$ python -q
>>> import numpy as np
>>> from numpy import linalg as LA
>>> np.set_printoptions(suppress=True, linewidth=100)
>>> feats = np.array([[-1, -3, 1, 1, 0, -3, -3, 3, 2, 2, 1, -1],
...     [-1, 2, 2, -3, 3, 3, -1, -2, 1, -1, 2, -1],
...     [-1, 3, 0, -3, 3, -2, 1, 3, 1, 0, 1, 2],
...     [-3, -2, 2, -3, 2, 3, -3, 0, -2, 0, 1, -3],
...     [-3, 1, -1, -1, 2, 0, -3, 1, 2, 3, 0, 2],
...     [3, -2, -2, -1, 0, 2, 0, 2, -3, 0, 0, -3],
...     [1, 3, -1, -1, -1, 0, 3, 2, 3, 2, -1, 0]])
>>> feats[-1] = feats[0] + 4 * feats[1]
>>> print(feats)
[[ -1  -3   1   1   0  -3  -3   3   2   2   1  -1]
 [ -1   2   2  -3   3   3  -1  -2   1  -1   2  -1]
 [ -1   3   0  -3   3  -2   1   3   1   0   1   2]
 [ -3  -2   2  -3   2   3  -3   0  -2   0   1  -3]
 [ -3   1  -1  -1   2   0  -3   1   2   3   0   2]
 [  3  -2  -2  -1   0   2   0   2  -3   0   0  -3]
 [ -5   5   9 -11  12   9  -7  -5   6  -2   9  -5]]
>>> # row 6 dominates
>>> B = feats / LA.norm(feats, axis=1, keepdims=True)
>>> G = B @ B.T
>>> print(np.argwhere(np.triu(np.abs(G) > 0.95, 1)))
[[1 6]]
>>> r = LA.matrix_rank(feats)
>>> print(r)
6
>>> ns = LA.svd(feats)[2][r:].T
>>> print(np.allclose(feats @ ns, 0))
True
>>> print(ns.shape)
(12, 6)
>>> print([int(LA.matrix_rank(np.delete(feats, i, axis=0))) for i in range(7)])
[6, 6, 5, 5, 5, 5, 6]
>>> print([int(LA.matrix_rank(feats[:, :j + 1])) for j in range(12)])
[1, 2, 3, 4, 5, 6, 6, 6, 6, 6, 6, 6]
>>> rng = np.random.default_rng(8597)
>>> B = feats + rng.integers(-2, 3, (7, 6)) @ rng.integers(-2, 3, (6, 12))
>>> print(B)
[[-18  -6  -8   7  -2   7   1   9  -9   4  -3   1]
 [ -4   5  -2   4  -4   5  -2  -4   1  -5   6   4]
 [  9   1   5 -10  11  -8   0   4   3   5  -5   2]
 [ -5 -10  -2  -8   9   3  -6   3  -1   7  -1 -11]
 [  0   3  -2  -2  -1   2  -6   1  11  -3  10   3]
 [  5  -5  -1   3   7   8  -1  12 -10   1  -7   0]
 [-11   2  10  -4  15  13  -5  -1  -7   1   0  -9]]
>>> print(B - feats)
[[-17  -3  -9   6  -2  10   4   6 -11   2  -4   2]
 [ -3   3  -4   7  -7   2  -1  -2   0  -4   4   5]
 [ 10  -2   5  -7   8  -6  -1   1   2   5  -6   0]
 [ -2  -8  -4  -5   7   0  -3   3   1   7  -2  -8]
 [  3   2  -1  -1  -3   2  -3   0   9  -6  10   1]
 [  2  -3   1   4   7   6  -1  10  -7   1  -7   3]
 [ -6  -3   1   7   3   4   2   4 -13   3  -9  -4]]
>>> print(np.round(LA.svd(B - feats, compute_uv=False), 2) + 0)
[35.85 28.24 15.69 12.16  6.98  4.62  0.  ]
>>> print(np.abs(B - feats).sum(axis=1))
[76 42 53 50 41 52 59]
